% ipython --no-banner

In [1]: import numpy as np

In [2]: from numpy import linalg as LA

In [3]: np.set_printoptions(precision=2, suppress=True, linewidth=200)

In [4]: feats = np.array([[1.6, -2.7, 0.1, 0.5],
   ...:     [0.1, 0.5, -0.1, 1.2],
   ...:     [-0.2, 2.3, -1.2, -0.1]])

In [5]: feats[:, 3] *= 3

In [6]: feats
Out[6]: 
array([[ 1.6, -2.7,  0.1,  1.5],
       [ 0.1,  0.5, -0.1,  3.6],
       [-0.2,  2.3, -1.2, -0.3]])

In [7]: out = np.array([[0, 3], [2, 0]])

In [8]: Z = np.kron(out, feats)

In [9]: np.round(LA.norm(Z, 2), 2), round(LA.norm(out, 2) * LA.norm(feats, 2), 2)
Out[9]: (np.float64(13.11), np.float64(13.11))

In [10]: LA.matrix_rank(Z)
Out[10]: np.int64(6)

In [11]: Z.shape
Out[11]: (6, 8)

In [12]: out = feats / np.sqrt((feats ** 2).mean(axis=1, keepdims=True))

In [13]: LA.matrix_rank(feats - feats.mean(axis=1, keepdims=True))
Out[13]: np.int64(3)

In [14]: x = np.array([1, 0, 1, 1])

In [15]: h = np.maximum(feats @ x, 0)

In [16]: np.tanh(feats @ x)
Out[16]: array([ 1.  ,  1.  , -0.94])

In [17]: np.maximum(feats @ x, 0) - np.maximum(-feats @ x, 0)
Out[17]: array([ 3.2,  3.6, -1.7])

In [18]: feats * (h > 1e-9)[:, None]
Out[18]: 
array([[ 1.6, -2.7,  0.1,  1.5],
       [ 0.1,  0.5, -0.1,  3.6],
       [-0. ,  0. , -0. , -0. ]])

In [19]: A = np.load("w.npy")

In [20]: A
Out[20]: 
array([[0, 1, 1, 0],
       [1, 0, 1, 1],
       [1, 1, 0, 0],
       [0, 1, 0, 0]])

In [21]: LA.norm(A, axis=1)
Out[21]: array([1.41, 1.73, 1.41, 1.  ])

In [22]: LA.norm(A, axis=0)
Out[22]: array([1.41, 1.73, 1.41, 1.  ])

In [23]: A[1] @ A[0]
Out[23]: np.int64(1)

In [24]: print(np.round(LA.norm(A[1], 1), 2), round(LA.norm(A[1], np.inf), 2))
3.0 1.0

In [25]: round(LA.norm(A, 1), 2), np.round(LA.norm(A, np.inf), 2)
Out[25]: (np.float64(3.0), np.float64(3.0))

In [26]: print(np.round(LA.norm(A[1] - A[0]), 2))
1.73

In [27]: print(np.argwhere(np.triu(A)))
[[0 1]
 [0 2]
 [1 2]
 [1 3]]

In [28]: A @ A
Out[28]: 
array([[2, 1, 1, 1],
       [1, 3, 1, 0],
       [1, 1, 2, 1],
       [1, 0, 1, 1]])

In [29]: L = np.diag(A.sum(axis=1)) - A

In [30]: L
Out[30]: 
array([[ 2, -1, -1,  0],
       [-1,  3, -1, -1],
       [-1, -1,  2,  0],
       [ 0, -1,  0,  1]])

In [31]: L @ np.ones(4)
Out[31]: array([0., 0., 0., 0.])

In [32]: round(LA.det(L[1:, 1:]))
Out[32]: 3

In [33]: J = np.loadtxt("test1.csv", delimiter=",")

In [34]: J
Out[34]: 
array([[ 0.5 , -0.61,  0.61],
       [-0.61,  0.25,  0.75],
       [ 0.61,  0.75,  0.25]])

In [35]: r0 = np.array([1, 0, 2])

In [36]: out = J + np.outer(r0, np.eye(3)[2])

In [37]: LA.matrix_rank(LA.inv(out) - LA.inv(J), tol=1e-8)
Out[37]: np.int64(1)

In [38]: round(float(J[:, 2] @ J[:, 0]), 2)
Out[38]: 0.0

In [39]: K = np.load("run17.npy")

In [40]: K
Out[40]: 
array([[0, 1, 0, 0],
       [0, 0, 2, 2],
       [0, 0, 0, 0],
       [0, 0, 0, 0]])

In [41]: W = np.array([[7, 7], [9, 1], [8, 0], [9, 0]])

In [42]: c = np.array([-3, -3])

In [43]: act = np.maximum(K @ W + c, 0)

In [44]: LA.matrix_rank(act)
Out[44]: np.int64(1)

In [45]: Z = np.array([[0, 1, 1], [5, 4, 2]])

In [46]: W @ Z
Out[46]: 
array([[35, 35, 21],
       [ 5, 13, 11],
       [ 0,  8,  8],
       [ 0,  9,  9]])

In [47]: F = np.array([[1.6, 0.5, 0.2],
    ...:     [-0.1, -0.2, -0.9],
    ...:     [1.0, 0.5, 1.1],
    ...:     [-1.3, 0.7, -1.5],
    ...:     [0.2, -0.6, 0.0],
    ...:     [-0.6, 0.9, -2.7],
    ...:     [0.0, 0.0, 0.0],
    ...:     [0.6, 0.9, 0.6],
    ...:     [0.1, 0.0, 0.2],
    ...:     [-0.7, 1.1, -0.9],
    ...:     [-0.6, 1.4, 0.7],
    ...:     [1.9, 0.0, -0.2],
    ...:     [1.5, -0.3, 1.3],
    ...:     [0.3, -1.5, -1.5],
    ...:     [1.1, 0.4, -0.2],
    ...:     [1.8, -1.9, -2.7],
    ...:     [-2.1, 0.2, 0.4],
    ...:     [0.1, 0.0, 0.1],
    ...:     [-0.5, 1.4, 0.0],
    ...:     [0.1, -2.0, 1.1],
    ...:     [1.8, -0.2, -0.5]])

In [48]: F[0] *= 3

In [49]: F
Out[49]: 
array([[ 4.8,  1.5,  0.6],
       [-0.1, -0.2, -0.9],
       [ 1. ,  0.5,  1.1],
       [-1.3,  0.7, -1.5],
       [ 0.2, -0.6,  0. ],
       [-0.6,  0.9, -2.7],
       [ 0. ,  0. ,  0. ],
       [ 0.6,  0.9,  0.6],
       [ 0.1,  0. ,  0.2],
       [-0.7,  1.1, -0.9],
       [-0.6,  1.4,  0.7],
       [ 1.9,  0. , -0.2],
       [ 1.5, -0.3,  1.3],
       [ 0.3, -1.5, -1.5],
       [ 1.1,  0.4, -0.2],
       [ 1.8, -1.9, -2.7],
       [-2.1,  0.2,  0.4],
       [ 0.1,  0. ,  0.1],
       [-0.5,  1.4,  0. ],
       [ 0.1, -2. ,  1.1],
       [ 1.8, -0.2, -0.5]])

In [50]: x = np.array([2, -2, 1])

In [51]: y = F @ x

In [52]: print(LA.lstsq(F, y)[0])
[ 2. -2.  1.]

In [53]: np.round(LA.pinv(F) @ F, 2) + 0
Out[53]: 
array([[1., 0., 0.],
       [0., 1., 0.],
       [0., 0., 1.]])

In [54]: try:
    ...:     LA.solve(F, y)
    ...: except LA.LinAlgError as e:
    ...:     print(e)
    ...: 
Last 2 dimensions of the array must be square

In [55]: y.round(2) + 0
Out[55]: array([ 7.2, -0.7,  2.1, -5.5,  1.6, -5.7,  0. ,  0. ,  0.4, -4.5, -3.3,  3.6,  4.9,  2.1,  1.2,  4.7, -4.2,  0.3, -3.8,  5.3,  3.5])

In [56]: rng = np.random.default_rng(70)

In [57]: y = y + 0.02 * rng.normal(size=21)

In [58]: print(y.round(2) + 0)
[ 7.2  -0.72  2.12 -5.51  1.63 -5.73  0.01  0.    0.41 -4.52 -3.29  3.63  4.88  2.09  1.22  4.69 -4.17  0.29 -3.81  5.32  3.5 ]

In [59]: c, *_ = LA.lstsq(F, y)

In [60]: print(c)
[ 2.   -2.    1.01]

In [61]: c.round()
Out[61]: array([ 2., -2.,  1.])
